$ python -q
>>> import numpy as np
>>> from numpy import linalg as LA
>>> np.set_printoptions(suppress=True, linewidth=140)
>>> arr = np.loadtxt("out0.csv", delimiter=",")
>>> arr
array([[-30. , -30. ,  16. ,  -4. ],
       [  0.2,   0.1,   1.3,   1. ],
       [  2.2,  -1.3,   0.7,  -2.1],
       [ -1.3,   1.2,  -0.2,  -0.3],
       [  0.7,  -0.9,   0.6,  -0.4],
       [  0.2,   0.6,   0.7,   0. ],
       [ -1.3,  -0.4,  -1. ,  -1.3],
       [  0.8,  -0.1,  -0.4,   0. ],
       [ -1.1,   0.6,  -0.3,  -2.1],
       [ -0.3,   0.5,  -1.8,  -1.6],
       [  0.5,  -0.9,  -0.2,   1.4],
       [  1.8,  -0.5,   0.8,   0.1]])
>>> dist = LA.norm(arr[:, None] - arr[None], axis=-1)
>>> dist[8].round(6).argsort(kind="stable")[:4]
array([8, 6, 9, 3])
>>> np.flatnonzero(dist[8] < dist.mean() / 2)
array([ 1,  2,  3,  4,  5,  6,  7,  8,  9, 10, 11])
>>> arr.reshape(12, 5)
Traceback (most recent call last):
  File "<python-input-8>", line 1, in <module>
    arr.reshape(12, 5)
    ~~~~~~~~~~~^^^^^^^
ValueError: cannot reshape array of size 48 into shape (12,5)
>>> arr.ravel(order="F")
array([-30. ,   0.2,   2.2,  -1.3,   0.7,   0.2,  -1.3,   0.8,  -1.1,  -0.3,   0.5,   1.8, -30. ,   0.1,  -1.3,   1.2,  -0.9,   0.6,  -0.4,
        -0.1,   0.6,   0.5,  -0.9,  -0.5,  16. ,   1.3,   0.7,  -0.2,   0.6,   0.7,  -1. ,  -0.4,  -0.3,  -1.8,  -0.2,   0.8,  -4. ,   1. ,
        -2.1,  -0.3,  -0.4,   0. ,  -1.3,   0. ,  -2.1,  -1.6,   1.4,   0.1])
>>> arr.reshape(2, -1)
array([[-30. , -30. ,  16. ,  -4. ,   0.2,   0.1,   1.3,   1. ,   2.2,  -1.3,   0.7,  -2.1,  -1.3,   1.2,  -0.2,  -0.3,   0.7,  -0.9,
          0.6,  -0.4,   0.2,   0.6,   0.7,   0. ],
       [ -1.3,  -0.4,  -1. ,  -1.3,   0.8,  -0.1,  -0.4,   0. ,  -1.1,   0.6,  -0.3,  -2.1,  -0.3,   0.5,  -1.8,  -1.6,   0.5,  -0.9,
         -0.2,   1.4,   1.8,  -0.5,   0.8,   0.1]])
>>> t3 = arr.reshape(12, 2, -1)
>>> np.round(t3.sum(axis=1), 2)
array([[-14. , -34. ],
       [  1.5,   1.1],
       [  2.9,  -3.4],
       [ -1.5,   0.9],
       [  1.3,  -1.3],
       [  0.9,   0.6],
       [ -2.3,  -1.7],
       [  0.4,  -0.1],
       [ -1.4,  -1.5],
       [ -2.1,  -1.1],
       [  0.3,   0.5],
       [  2.6,  -0.4]])
>>> np.swapaxes(t3, 1, 2)[3]
array([[-1.3, -0.2],
       [ 1.2, -0.3]])
>>> t3.shape
(12, 2, 2)
>>> C2 = np.cov(arr, rowvar=False)
>>> np.round(arr.std(axis=0), 2)
array([8.42, 8.29, 4.49, 1.45])
>>> C2.round(2)
array([[ 77.34,  74.71, -39.72,   9.06],
       [ 74.71,  75.05, -40.  ,   8.72],
       [-39.72, -40.  ,  22.03,  -4.29],
       [  9.06,   8.72,  -4.29,   2.28]])
>>> np.round(np.polyfit(arr[:, 3], arr[:, 1], 1), 2)
array([3.82, 0.37])
>>> np.round(np.median(arr, axis=0), 2)
array([ 0.2 , -0.25,  0.2 , -0.35])
>>> M2 = C2 / np.sqrt((C2 ** 2).mean(axis=1, keepdims=True))
>>> np.round(LA.norm(M2, axis=1), 2)
array([2., 2., 2., 2.])
>>> LA.matrix_rank(M2) == LA.matrix_rank(C2)
np.True_
>>> hat = arr @ LA.solve(arr.T @ arr, arr.T)
>>> np.allclose(hat @ hat, hat)
True
>>> round(np.trace(hat), 2)
np.float64(4.0)
>>> K = np.load("x.npy")
>>> K
array([[  0,   0,   0,  -4,  -8, -10],
       [  0,   0,   0,  -6,  -4,  -2],
       [  0,   0,   0,  -6, -10,  -4],
       [  2,   4,   5,   0,   0,   0],
       [  3,   2,   1,   0,   0,   0],
       [  3,   5,   2,   0,   0,   0]])
>>> f, v = K[3], K[5]
>>> f @ v
np.int64(36)
>>> p = (f @ v) / (f @ f) * f
>>> np.outer(f, v)
array([[ 6, 10,  4,  0,  0,  0],
       [12, 20,  8,  0,  0,  0],
       [15, 25, 10,  0,  0,  0],
       [ 0,  0,  0,  0,  0,  0],
       [ 0,  0,  0,  0,  0,  0],
       [ 0,  0,  0,  0,  0,  0]])
>>> LA.matrix_rank(np.outer(f, v))
np.int64(1)
>>> f = np.array([0, 3, 4, 1, 4, 3])
>>> M2 = K + np.outer(f, np.eye(6)[3])
>>> round(float(LA.det(M2) / LA.det(K)), 2), round(1 + LA.solve(K, f)[3], 2)
(0.56, np.float64(0.56))
>>> LA.matrix_rank(LA.inv(M2) - LA.inv(K), tol=1e-8)
np.int64(1)
>>> M2
array([[  0.,   0.,   0.,  -4.,  -8., -10.],
       [  0.,   0.,   0.,  -3.,  -4.,  -2.],
       [  0.,   0.,   0.,  -2., -10.,  -4.],
       [  2.,   4.,   5.,   1.,   0.,   0.],
       [  3.,   2.,   1.,   4.,   0.,   0.],
       [  3.,   5.,   2.,   3.,   0.,   0.]])
